>>> import numpy as np
>>> np.set_printoptions(precision=1, suppress=True, linewidth=100, sign=" ")
>>> f = np.array([0, 1, -2, 2, 1, 2])
>>> data = -3 * np.eye(6) + np.outer(f, f)
>>> data
array([[-3.,  0.,  0.,  0.,  0.,  0.],
       [ 0., -2., -2.,  2.,  1.,  2.],
       [ 0., -2.,  1., -4., -2., -4.],
       [ 0.,  2., -4.,  1.,  2.,  4.],
       [ 0.,  1., -2.,  2., -2.,  2.],
       [ 0.,  2., -4.,  4.,  2.,  1.]])
>>> data.reshape(2, -1)
array([[-3.,  0.,  0.,  0.,  0.,  0.,  0., -2., -2.,  2.,  1.,  2.,  0., -2.,  1., -4., -2., -4.],
       [ 0.,  2., -4.,  1.,  2.,  4.,  0.,  1., -2.,  2., -2.,  2.,  0.,  2., -4.,  4.,  2.,  1.]])
>>> data.reshape(-1, 2)
array([[-3.,  0.],
       [ 0.,  0.],
       [ 0.,  0.],
       [ 0., -2.],
       [-2.,  2.],
       [ 1.,  2.],
       [ 0., -2.],
       [ 1., -4.],
       [-2., -4.],
       [ 0.,  2.],
       [-4.,  1.],
       [ 2.,  4.],
       [ 0.,  1.],
       [-2.,  2.],
       [-2.,  2.],
       [ 0.,  2.],
       [-4.,  4.],
       [ 2.,  1.]])
>>> blk = data.reshape(6, 2, -1)
>>> np.swapaxes(blk, 1, 2)[0]
array([[-3.,  0.],
       [ 0.,  0.],
       [ 0.,  0.]])
>>> blk[:, 0]
array([[-3.,  0.,  0.],
       [ 0., -2., -2.],
       [ 0., -2.,  1.],
       [ 0.,  2., -4.],
       [ 0.,  1., -2.],
       [ 0.,  2., -4.]])
>>> blk.shape
(6, 2, 3)
>>> f = np.array([3, 1, 1, 0, 3, 2])
>>> Y = data + np.outer(f, np.eye(6)[2])
>>> np.linalg.matrix_rank(np.linalg.inv(Y) - np.linalg.inv(data), tol=1e-8)
np.int64(1)
>>> Y
array([[-3.,  0.,  3.,  0.,  0.,  0.],
       [ 0., -2., -1.,  2.,  1.,  2.],
       [ 0., -2.,  2., -4., -2., -4.],
       [ 0.,  2., -4.,  1.,  2.,  4.],
       [ 0.,  1.,  1.,  2., -2.,  2.],
       [ 0.,  2., -2.,  4.,  2.,  1.]])
>>> round(float(np.linalg.det(Y) / np.linalg.det(data)), 1), round(1 + np.linalg.solve(data, f)[2], 1)
(0.3, np.float64(0.3))
>>> w, vecs = np.linalg.eigh(data)
>>> x = np.array([2, 1, 3, -3, 0, 3])
>>> (np.sign(vecs[:, -1].round(6)) == np.sign(vecs[0, -1].round(6))).astype(int)
array([ 1,  0,  0,  0,  0,  0])
>>> np.round(np.linalg.norm(data[0], 1), 1), np.round(np.linalg.norm(data[0], np.inf), 1)
(np.float64(3.0), np.float64(3.0))
>>> round(np.linalg.norm(data[0] - data[5]), 1)
np.float64(7.1)
>>> np.linalg.norm(data, axis=1).argmax()
np.int64(2)
>>> (data + data.T) / 2
array([[-3.,  0.,  0.,  0.,  0.,  0.],
       [ 0., -2., -2.,  2.,  1.,  2.],
       [ 0., -2.,  1., -4., -2., -4.],
       [ 0.,  2., -4.,  1.,  2.,  4.],
       [ 0.,  1., -2.,  2., -2.,  2.],
       [ 0.,  2., -4.,  4.,  2.,  1.]])
>>> np.round(np.linalg.det(data), 1)
np.float64(-2673.0)
>>> np.linalg.matrix_power(data, 4)
array([[   81.,     0.,     0.,     0.,     0.,     0.],
       [    0.,  1121., -2080.,  2080.,  1040.,  2080.],
       [    0., -2080.,  4241., -4160., -2080., -4160.],
       [    0.,  2080., -4160.,  4241.,  2080.,  4160.],
       [    0.,  1040., -2080.,  2080.,  1121.,  2080.],
       [    0.,  2080., -4160.,  4160.,  2080.,  4241.]])
>>> np.trace(data)
np.float64(-4.0)
>>> A = np.array([[1, -1, -1, 1, -1, 1, 1, -1],
...     [1, 1, 1, 1, 1, 1, 1, 1],
...     [1, -1, -1, 1, 1, -1, -1, 1]])
>>> # columns 1 and 2 are equal
>>> rng = np.random.default_rng(68821)
>>> Y = A + rng.integers(-2, 3, (3, 1)) @ rng.integers(-2, 3, (1, 8))
>>> Y
array([[ 1,  0,  1,  3, -3,  3,  0,  1],
       [ 1, -1, -3, -3,  5, -3,  3, -3],
       [ 1, -2, -3, -1,  3, -3,  0, -1]])
>>> np.linalg.matrix_rank(Y - A, tol=1e-8)
np.int64(1)
>>> np.abs(Y - A).sum(axis=1)
array([ 12,  24,  12])
>>> Y = np.array([[0, 1, 0],
...     [3, 2, 0],
...     [3, 3, 2],
...     [3, 0, 2],
...     [3, 2, 3],
...     [0, 0, 3],
...     [3, 0, 1],
...     [0, 2, 2]])
>>> np.linalg.matrix_rank(A @ Y)
np.int64(3)
>>> np.vstack([A, Y.T]).shape
(6, 8)
>>> Y.T @ A.T
array([[-3, 15, -3],
       [-8, 10,  0],
       [-1, 13,  1]])
>>> np.einsum("ik,kj->ji", A, Y)
array([[-3, 15, -3],
       [-8, 10,  0],
       [-1, 13,  1]])
>>> x = np.array([-1, -2, 8, 5, 4, 0, 7, -1])
>>> A @ x
array([ 2, 20, -6])
>>> (A @ x).argmax()
np.int64(1)
>>> (A * x).sum(axis=1)
array([ 2, 20, -6])
>>> W0 = np.load("m.npy")
>>> W0
array([[-3, -4,  0,  0],
       [-4, -5,  0,  0],
       [ 0,  0, -3, -4],
       [ 0,  0, -4, -5]])
>>> # symmetric
>>> np.all(np.linalg.eigvalsh(data) > 0)
np.False_
>>> [round(float(np.linalg.det(data[:i, :i])), 2) + 0 for i in range(1, 7)]
[-3.0, 6.0, 18.0, -162.0, 567.0, -2673.0]
>>> round(np.linalg.eigvalsh(data).min(), 1)
np.float64(-3.0)
>>> w, vecs = np.linalg.eig(W0)
>>> w
array([ 0.1, -8.1,  0.1, -8.1])
>>> np.round(W0 @ vecs[:, 0] - w[0] * vecs[:, 0], 1) + 0
array([ 0.,  0.,  0.,  0.])
>>> np.sort(np.linalg.eigvals(np.linalg.inv(W0)))
array([-0.1, -0.1,  8.1,  8.1])
>>> M = np.load("dump.npy")
>>> M
array([[ 0,  1,  0,  1],
       [ 1,  0,  0,  1],
       [ 0,  0,  0,  0],
       [ 1,  1,  0,  0]])
>>> left, sv, VT = np.linalg.svd(M)
>>> sv
array([ 2.,  1.,  1.,  0.])
>>> Y = left[:, :3] @ np.diag(sv[:3]) @ VT[:3]
>>> np.linalg.matrix_rank(Y)
np.int64(3)
>>> K = np.load("test15.npy")
>>> K
array([[  0.4,  -0.4,  -8. ,  -1. ],
       [ -0.4,  -0.7,  14. ,  -0.6],
       [ -0.1,   1.5,  26. ,  -0.4],
       [  0.2,  -0.5,  -8. ,   0. ],
       [  3.2,   0.6, -10. ,  -1.8]])
>>> # column 2 is much longer than the rest
>>> W1 = np.array([[0, 0, -2, 3, 2, 3],
...     [-2, -1, -1, -1, 2, -3],
...     [-3, 3, 3, -2, -2, -3],
...     [1, 2, 2, 0, 3, -2]])
>>> beta = np.array([2, 0, 2, 1, 0, -1])
>>> H = np.maximum(K @ W1 + beta, 0)
>>> (H > 0).astype(int)
array([[ 1,  0,  0,  1,  1,  1],
       [ 0,  1,  1,  0,  0,  0],
       [ 0,  1,  1,  0,  0,  0],
       [ 1,  0,  0,  1,  1,  1],
       [ 1,  0,  0,  1,  1,  1]])
>>> (H > 0).mean(axis=0)
array([ 0.6,  0.4,  0.4,  0.6,  0.6,  0.6])
>>> H
array([[ 25.8,   0. ,   0. ,  18.6,  13. ,  27.4],
       [  0. ,  41.5,  44.3,   0. ,   0. ,   0. ],
       [  0. ,  75.7,  77.9,   0. ,   0. ,   0. ],
       [ 27. ,   0. ,   0. ,  18.1,  15.4,  25.1],
       [ 29. ,   0. ,   0. ,  30. ,  22.2,  40.4]])
>>> np.linalg.matrix_rank(H)
np.int64(5)
>>> cent = np.array([[0, 2], [1, 3], [1, 3], [2, 3], [2, 3], [3, 3]])
>>> W1 @ cent
array([[ 17,  18],
       [ -9, -16],
       [-11,  -9],
       [  4,  17]])
>>> labels = rng.permutation(4)
>>> Y = K[:, labels] * rng.choice([-1, 1], 4)
>>> Y
array([[ -8. ,   1. ,  -0.4,  -0.4],
       [ 14. ,   0.6,   0.4,  -0.7],
       [ 26. ,   0.4,   0.1,   1.5],
       [ -8. ,  -0. ,  -0.2,  -0.5],
       [-10. ,   1.8,  -3.2,   0.6]])
>>> left, _, VT = np.linalg.svd(K.T @ Y)
>>> np.round(np.linalg.lstsq(K, Y)[0], 1) + 0
array([[ 0.,  0., -1.,  0.],
       [ 0.,  0.,  0.,  1.],
       [ 1.,  0.,  0.,  0.],
       [ 0., -1.,  0.,  0.]])
>>> labels
array([ 2,  3,  0,  1])
>>> proj = K @ np.linalg.solve(K.T @ K, K.T)
>>> round(np.trace(proj), 1)
np.float64(4.0)
>>> np.round(np.linalg.eigvalsh(proj), 1) + 0
array([ 0.,  1.,  1.,  1.,  1.])
>>> proj.round(1) + 0
array([[ 1. ,  0. ,  0. ,  0. ,  0. ],
       [ 0. ,  1. ,  0. ,  0.1,  0. ],
       [ 0. ,  0. ,  0.9, -0.3,  0. ],
       [ 0. ,  0.1, -0.3,  0.1,  0.1],
       [ 0. ,  0. ,  0. ,  0.1,  1. ]])
>>> np.diag(proj)
array([ 1. ,  1. ,  0.9,  0.1,  1. ])
>>> Y = np.c_[K[:, :1] @ np.array([[3]]), np.array([3, 2, -2, 1, -1])]
>>> Y
array([[ 1.2,  3. ],
       [-1.2,  2. ],
       [-0.3, -2. ],
       [ 0.6,  1. ],
       [ 9.6, -1. ]])
>>> np.linalg.matrix_rank(np.c_[K, Y])
np.int64(5)
>>> np.linalg.norm(np.linalg.qr(K)[0].T @ Y, axis=0) ** 2 / ((Y ** 2).sum(axis=0) + 1e-12)
array([ 1.,  1.])
>>> np.linalg.matrix_rank(Y)
np.int64(2)
>>> W1 = np.array([[4, 9, -7, -3, -7, -8], [-7, -5, 6, -6, -7, 7]])
>>> beta = np.array([2, 2, 0, 1, 1, 0])
>>> H = np.maximum(Y @ W1 + beta, 0)
>>> (H > 0).astype(int)
array([[ 0,  0,  1,  0,  0,  1],
       [ 0,  0,  1,  0,  0,  1],
       [ 1,  1,  0,  1,  1,  0],
       [ 0,  1,  1,  0,  0,  1],
       [ 1,  1,  0,  0,  0,  0]])
>>> np.linalg.matrix_rank(H)
np.int64(5)
>>> cent = np.array([[-3, -2, 1],
...     [1, -1, 3],
...     [-1, -2, -3],
...     [-1, 1, 1],
...     [2, 0, 0],
...     [-1, 1, -1]])
>>> (H @ cent).round(6).argmax(axis=1)
array([ 1,  1,  2,  2,  2])
>>> W1 @ cent
array([[  1, -14,  57],
       [ -5,   8, -53]])
>>> feats = np.maximum(np.array([[4],
...     [1],
...     [6],
...     [6],
...     [0],
...     [2],
...     [6],
...     [5],
...     [2],
...     [4],
...     [9],
...     [9],
...     [3],
...     [0],
...     [2],
...     [6],
...     [9],
...     [2],
...     [9],
...     [2],
...     [7],
...     [2],
...     [2],
...     [7],
...     [9],
...     [5],
...     [1],
...     [7],
...     [5],
...     [1],
...     [3]]) @ np.array([[4, 4, 4, 3, 2]]) + np.array([2, 2, 1, 0, 2]), 0)
>>> feats
array([[ 18,  18,  17,  12,  10],
       [  6,   6,   5,   3,   4],
       [ 26,  26,  25,  18,  14],
       [ 26,  26,  25,  18,  14],
       [  2,   2,   1,   0,   2],
       [ 10,  10,   9,   6,   6],
       [ 26,  26,  25,  18,  14],
       [ 22,  22,  21,  15,  12],
       [ 10,  10,   9,   6,   6],
       [ 18,  18,  17,  12,  10],
       [ 38,  38,  37,  27,  20],
       [ 38,  38,  37,  27,  20],
       [ 14,  14,  13,   9,   8],
       [  2,   2,   1,   0,   2],
       [ 10,  10,   9,   6,   6],
       [ 26,  26,  25,  18,  14],
       [ 38,  38,  37,  27,  20],
       [ 10,  10,   9,   6,   6],
       [ 38,  38,  37,  27,  20],
       [ 10,  10,   9,   6,   6],
       [ 30,  30,  29,  21,  16],
       [ 10,  10,   9,   6,   6],
       [ 10,  10,   9,   6,   6],
       [ 30,  30,  29,  21,  16],
       [ 38,  38,  37,  27,  20],
       [ 22,  22,  21,  15,  12],
       [  6,   6,   5,   3,   4],
       [ 30,  30,  29,  21,  16],
       [ 22,  22,  21,  15,  12],
       [  6,   6,   5,   3,   4],
       [ 14,  14,  13,   9,   8]])
>>> # rows 2 and 3 are equal
>>> x = np.array([0, 0, 1, 2, 1, 2])
>>> np.linalg.norm(data @ x) <= np.linalg.norm(data, 2) * np.linalg.norm(x) + 1e-9
np.True_
>>> (data @ x).argmax()
np.int64(3)
>>> data @ np.eye(6)[4]
array([ 0.,  1., -2.,  2., -2.,  2.])
>>> data * x
array([[-0.,  0.,  0.,  0.,  0.,  0.],
       [ 0., -0., -2.,  4.,  1.,  4.],
       [ 0., -0.,  1., -8., -2., -8.],
       [ 0.,  0., -4.,  2.,  2.,  8.],
       [ 0.,  0., -2.,  4., -2.,  4.],
       [ 0.,  0., -4.,  8.,  2.,  2.]])
>>> data @ x
array([  0.,   7., -17.,   8.,   4.,   8.])
>>> J = np.load("data.npy")
>>> J
array([[ 23., -14.,  12.,  -6.],
       [ 16.,  -9.,   8.,  -4.],
       [-24.,  14., -13.,   6.],
       [ -8.,   2.,  -4.,   1.]])
>>> [round(float(x), 1) for x in np.linalg.svd(J, compute_uv=False)[:3]]
[48.8, 2.5, 0.5]
>>> np.linalg.cond(J) > 100
np.True_
>>> np.linalg.matrix_rank(J, rtol=0.1)
np.int64(1)
>>> labels = rng.permutation(4)
>>> labels
array([ 1,  0,  2,  3])
>>> Y = J[labels][:, labels]
>>> np.allclose(Y, J)
False
>>> round(float(np.linalg.det(Y)), 1), round(np.linalg.det(J[labels]), 1)
(3.0, np.float64(-3.0))
>>> np.trace(Y)
np.float64(2.0)
>>> Y
array([[ -9.,  16.,   8.,  -4.],
       [-14.,  23.,  12.,  -6.],
       [ 14., -24., -13.,   6.],
       [  2.,  -8.,  -4.,   1.]])
>>> np.sort(np.abs(np.linalg.eigvals(Y)))
array([ 1.,  1.,  1.,  3.])
